% python3 -q
>>> import numpy as np
>>> from numpy import linalg as LA
>>> np.set_printoptions(suppress=True, linewidth=200)
>>> M = np.array([[1, -1, 1, -1, -1, 1, -1, 1],
...     [1, -1, -1, 1, -1, 1, 1, -1],
...     [1, -1, 1, -1, 1, -1, 1, -1],
...     [1, 1, -1, -1, 1, 1, -1, -1],
...     [1, 1, -1, -1, -1, -1, 1, 1],
...     [1, -1, -1, 1, 1, -1, -1, 1],
...     [1, 1, 1, 1, 1, 1, 1, 1]])
>>> W = np.array([[1, 1, 1, 2, 0, 2],
...     [-1, 0, 0, 2, 2, 2],
...     [1, -1, -2, 2, 1, 2],
...     [-2, -1, 0, 2, 2, 1],
...     [2, 2, -1, 0, 1, 0],
...     [1, -2, -1, 1, 2, -2],
...     [-2, 1, 1, -1, 0, 0],
...     [-1, -1, 2, 1, -2, -1]])
>>> coef = np.array([2, 2, 0, 3, 1, 1])
>>> act = np.maximum(M @ W + coef, 0)
>>> LA.matrix_rank(act)
np.int64(6)
>>> Z = np.array([[2, 0, 1], [3, 3, 2], [2, 0, 2], [2, 0, 1], [1, 3, 0], [3, 1, 1]])
>>> act @ Z
array([[26,  0, 13],
       [14, 12,  8],
       [56, 32, 30],
       [49, 31, 24],
       [44, 18, 31],
       [40, 16, 26],
       [51, 29, 20]])
>>> r0 = np.array([-1, 0, 0])
>>> np.correlate(M[6], M[3], "full")
array([-1, -2, -1,  0, -1, -2, -1,  0,  1,  2,  1,  0,  1,  2,  1])
>>> np.array([np.convolve(row, r0, "same") for row in M])
array([[ 1, -1,  1,  1, -1,  1, -1,  0],
       [ 1,  1, -1,  1, -1, -1,  1,  0],
       [ 1, -1,  1, -1,  1, -1,  1,  0],
       [-1,  1,  1, -1, -1,  1,  1,  0],
       [-1,  1,  1,  1,  1, -1, -1,  0],
       [ 1,  1, -1, -1,  1,  1, -1,  0],
       [-1, -1, -1, -1, -1, -1, -1,  0]])
>>> np.polyval(r0, M[6])
array([-1, -1, -1, -1, -1, -1, -1, -1])
>>> np.cross(M[6, :3], M[3, :3])
array([-2,  2,  0])
>>> X = np.loadtxt("w.csv", delimiter=",")
>>> X
array([[0., 0., 0., 0., 0., 0., 0., 0., 1., 1., 0.],
       [0., 0., 1., 1., 0., 0., 0., 0., 0., 0., 1.],
       [0., 1., 0., 1., 0., 0., 0., 0., 0., 0., 1.],
       [0., 1., 1., 0., 0., 0., 0., 0., 0., 0., 1.],
       [0., 0., 0., 0., 0., 0., 1., 0., 0., 0., 0.],
       [0., 0., 0., 0., 0., 0., 1., 1., 0., 0., 0.],
       [0., 0., 0., 0., 1., 1., 0., 1., 0., 0., 0.],
       [0., 0., 0., 0., 0., 1., 1., 0., 0., 0., 0.],
       [1., 0., 0., 0., 0., 0., 0., 0., 0., 1., 0.],
       [1., 0., 0., 0., 0., 0., 0., 0., 1., 0., 0.],
       [0., 1., 1., 1., 0., 0., 0., 0., 0., 0., 0.]])
>>> # symmetric, so the eigenvalues are real
>>> w, vecs = LA.eigh(X)
>>> x = np.array([3, -3, -5, 5, 5, 5, 3, 5, -5, 5, -2])
>>> np.round(LA.eigvalsh(X[1:, 1:]), 2)
array([-1.48, -1.  , -1.  , -1.  , -1.  , -1.  ,  0.31,  1.  ,  2.17,  3.  ])
>>> w, vecs = LA.eigh(X)
>>> np.round(vecs.T @ vecs, 2) + 0
array([[1., 0., 0., 0., 0., 0., 0., 0., 0., 0., 0.],
       [0., 1., 0., 0., 0., 0., 0., 0., 0., 0., 0.],
       [0., 0., 1., 0., 0., 0., 0., 0., 0., 0., 0.],
       [0., 0., 0., 1., 0., 0., 0., 0., 0., 0., 0.],
       [0., 0., 0., 0., 1., 0., 0., 0., 0., 0., 0.],
       [0., 0., 0., 0., 0., 1., 0., 0., 0., 0., 0.],
       [0., 0., 0., 0., 0., 0., 1., 0., 0., 0., 0.],
       [0., 0., 0., 0., 0., 0., 0., 1., 0., 0., 0.],
       [0., 0., 0., 0., 0., 0., 0., 0., 1., 0., 0.],
       [0., 0., 0., 0., 0., 0., 0., 0., 0., 1., 0.],
       [0., 0., 0., 0., 0., 0., 0., 0., 0., 0., 1.]])
>>> np.round(np.abs(vecs[:, -1]), 2) + 0
array([0. , 0.5, 0.5, 0.5, 0. , 0. , 0. , 0. , 0. , 0. , 0.5])
>>> np.round(vecs.T @ X @ vecs, 2) + 0
array([[-1.48,  0.  ,  0.  ,  0.  ,  0.  ,  0.  ,  0.  ,  0.  ,  0.  ,  0.  ,  0.  ],
       [ 0.  , -1.  ,  0.  ,  0.  ,  0.  ,  0.  ,  0.  ,  0.  ,  0.  ,  0.  ,  0.  ],
       [ 0.  ,  0.  , -1.  ,  0.  ,  0.  ,  0.  ,  0.  ,  0.  ,  0.  ,  0.  ,  0.  ],
       [ 0.  ,  0.  ,  0.  , -1.  ,  0.  ,  0.  ,  0.  ,  0.  ,  0.  ,  0.  ,  0.  ],
       [ 0.  ,  0.  ,  0.  ,  0.  , -1.  ,  0.  ,  0.  ,  0.  ,  0.  ,  0.  ,  0.  ],
       [ 0.  ,  0.  ,  0.  ,  0.  ,  0.  , -1.  ,  0.  ,  0.  ,  0.  ,  0.  ,  0.  ],
       [ 0.  ,  0.  ,  0.  ,  0.  ,  0.  ,  0.  , -1.  ,  0.  ,  0.  ,  0.  ,  0.  ],
       [ 0.  ,  0.  ,  0.  ,  0.  ,  0.  ,  0.  ,  0.  ,  0.31,  0.  ,  0.  ,  0.  ],
       [ 0.  ,  0.  ,  0.  ,  0.  ,  0.  ,  0.  ,  0.  ,  0.  ,  2.  ,  0.  ,  0.  ],
       [ 0.  ,  0.  ,  0.  ,  0.  ,  0.  ,  0.  ,  0.  ,  0.  ,  0.  ,  2.17,  0.  ],
       [ 0.  ,  0.  ,  0.  ,  0.  ,  0.  ,  0.  ,  0.  ,  0.  ,  0.  ,  0.  ,  3.  ]])
>>> np.round(LA.svd(X, compute_uv=False), 2)
array([3.  , 2.17, 2.  , 1.48, 1.  , 1.  , 1.  , 1.  , 1.  , 1.  , 0.31])
>>> np.unique(w.round(6) + 0, return_counts=True)[1]
array([1, 6, 1, 1, 1, 1])
>>> round(float(w.sum()), 2), np.trace(X)
(-0.0, np.float64(0.0))
>>> w.round(2)
array([-1.48, -1.  , -1.  , -1.  , -1.  , -1.  , -1.  ,  0.31,  2.  ,  2.17,  3.  ])
>>> (w > 1e-8).sum(), (w < -1e-8).sum()
(np.int64(4), np.int64(7))
>>> r0 = np.array([4, -2, -3, 5, 5, 2, -3, 5, -2, 0, 3])
>>> Y = X + np.outer(r0, np.eye(11)[0])
>>> LA.matrix_rank(Y - X)
np.int64(1)
>>> round(float(LA.det(Y) / LA.det(X)), 2), round(float(1 + LA.solve(X, r0)[0]), 2)
(-2.0, -2.0)
>>> Y
array([[ 4.,  0.,  0.,  0.,  0.,  0.,  0.,  0.,  1.,  1.,  0.],
       [-2.,  0.,  1.,  1.,  0.,  0.,  0.,  0.,  0.,  0.,  1.],
       [-3.,  1.,  0.,  1.,  0.,  0.,  0.,  0.,  0.,  0.,  1.],
       [ 5.,  1.,  1.,  0.,  0.,  0.,  0.,  0.,  0.,  0.,  1.],
       [ 5.,  0.,  0.,  0.,  0.,  0.,  1.,  0.,  0.,  0.,  0.],
       [ 2.,  0.,  0.,  0.,  0.,  0.,  1.,  1.,  0.,  0.,  0.],
       [-3.,  0.,  0.,  0.,  1.,  1.,  0.,  1.,  0.,  0.,  0.],
       [ 5.,  0.,  0.,  0.,  0.,  1.,  1.,  0.,  0.,  0.,  0.],
       [-1.,  0.,  0.,  0.,  0.,  0.,  0.,  0.,  0.,  1.,  0.],
       [ 1.,  0.,  0.,  0.,  0.,  0.,  0.,  0.,  1.,  0.,  0.],
       [ 3.,  1.,  1.,  1.,  0.,  0.,  0.,  0.,  0.,  0.,  0.]])
